$ python3 -q
>>> import numpy as np
>>> np.set_printoptions(precision=2, suppress=True, linewidth=140)
>>> f = np.array([4, -2, 3, -1])
>>> g = np.array([0, 9, 4, 3])
>>> K = np.outer(f, g)
>>> print(K)
[[  0  36  16  12]
 [  0 -18  -8  -6]
 [  0  27  12   9]
 [  0  -9  -4  -3]]
>>> # null space of dimension 3
>>> Uu, sig, vt = np.linalg.svd(K)
>>> evecs = vt[:(sig > 1e-8).sum()]
>>> rng = np.random.default_rng(9157)
>>> x = K[1] + 3 * K[3] + rng.integers(2) * np.eye(4)[0]
>>> print(x)
[  0. -45. -20. -15.]
>>> print(np.allclose(evecs.T @ evecs @ x, x))
True
>>> print(np.linalg.matrix_rank(np.vstack([K, x])))
1
>>> print(np.diag(evecs.T @ evecs))
[0.   0.76 0.15 0.08]
>>> print(round(np.linalg.det(K.T), 2))
0.0
>>> print(np.einsum("ii->", K))
-9
>>> M2 = np.array([[2, 3, 5], [2, 3, 5]])
>>> W2 = np.kron(M2, K)
>>> print(W2)
[[  0  72  32  24   0 108  48  36   0 180  80  60]
 [  0 -36 -16 -12   0 -54 -24 -18   0 -90 -40 -30]
 [  0  54  24  18   0  81  36  27   0 135  60  45]
 [  0 -18  -8  -6   0 -27 -12  -9   0 -45 -20 -15]
 [  0  72  32  24   0 108  48  36   0 180  80  60]
 [  0 -36 -16 -12   0 -54 -24 -18   0 -90 -40 -30]
 [  0  54  24  18   0  81  36  27   0 135  60  45]
 [  0 -18  -8  -6   0 -27 -12  -9   0 -45 -20 -15]]
>>> print(np.linalg.matrix_rank(W2))
1
>>> rk = np.linalg.matrix_rank(K)
>>> print(rk)
1
>>> ns = np.linalg.svd(K)[2][rk:].T
>>> print(np.linalg.matrix_rank(K.T @ K), np.linalg.matrix_rank(K @ K.T))
1 1
>>> print(np.round(K @ ns, 2) + 0)
[[0. 0. 0.]
 [0. 0. 0.]
 [0. 0. 0.]
 [0. 0. 0.]]
>>> print(np.allclose(K @ ns, 0))
True
>>> m1 = np.loadtxt("data.csv", delimiter=",")
>>> print(m1)
[[-1.8  0.4  0.6]
 [ 6.  -7.  11. ]
 [-0.9  0.1 -2.5]
 [-0.9  1.1  1.1]
 [-0.9  0.1 -0.4]
 [ 2.  -1.7  1. ]
 [-0.6  0.7  0.9]
 [ 0.  -0.2  0.8]
 [-0.3  0.2  0. ]
 [ 0.9  0.5  0.7]
 [ 0.2 -0.6  1.3]
 [-0.2  0.5 -1. ]]
>>> # row 1 dominates
>>> Uu, sig, vt = np.linalg.svd(K)
>>> print(sig.round(2) + 0)
[56.39  0.    0.    0.  ]
>>> M2 = Uu[:, :1] @ np.diag(sig[:1]) @ vt[:1]
>>> print(np.linalg.matrix_rank(M2))
1
>>> print(np.linalg.matrix_rank(K, rtol=0.05))
1
>>> print(M2)
[[  0.  36.  16.  12.]
 [  0. -18.  -8.  -6.]
 [  0.  27.  12.   9.]
 [  0.  -9.  -4.  -3.]]
>>> print(np.round(np.linalg.norm(K - M2, 2), 2), np.round(sig[1], 2))
0.0 0.0
>>> print(round(float(np.abs(K - M2).max()), 2))
0.0
>>> rk = np.linalg.matrix_rank(M2)
>>> print(rk)
1
>>> ns = np.linalg.svd(M2)[2][rk:].T
>>> print(ns @ ns.T)
[[ 1.    0.    0.    0.  ]
 [ 0.    0.24 -0.34 -0.25]
 [ 0.   -0.34  0.85 -0.11]
 [ 0.   -0.25 -0.11  0.92]]
>>> print(np.round(M2 @ ns, 2) + 0)
[[0. 0. 0.]
 [0. 0. 0.]
 [0. 0. 0.]
 [0. 0. 0.]]
>>> print(np.allclose(M2 @ ns, 0))
True
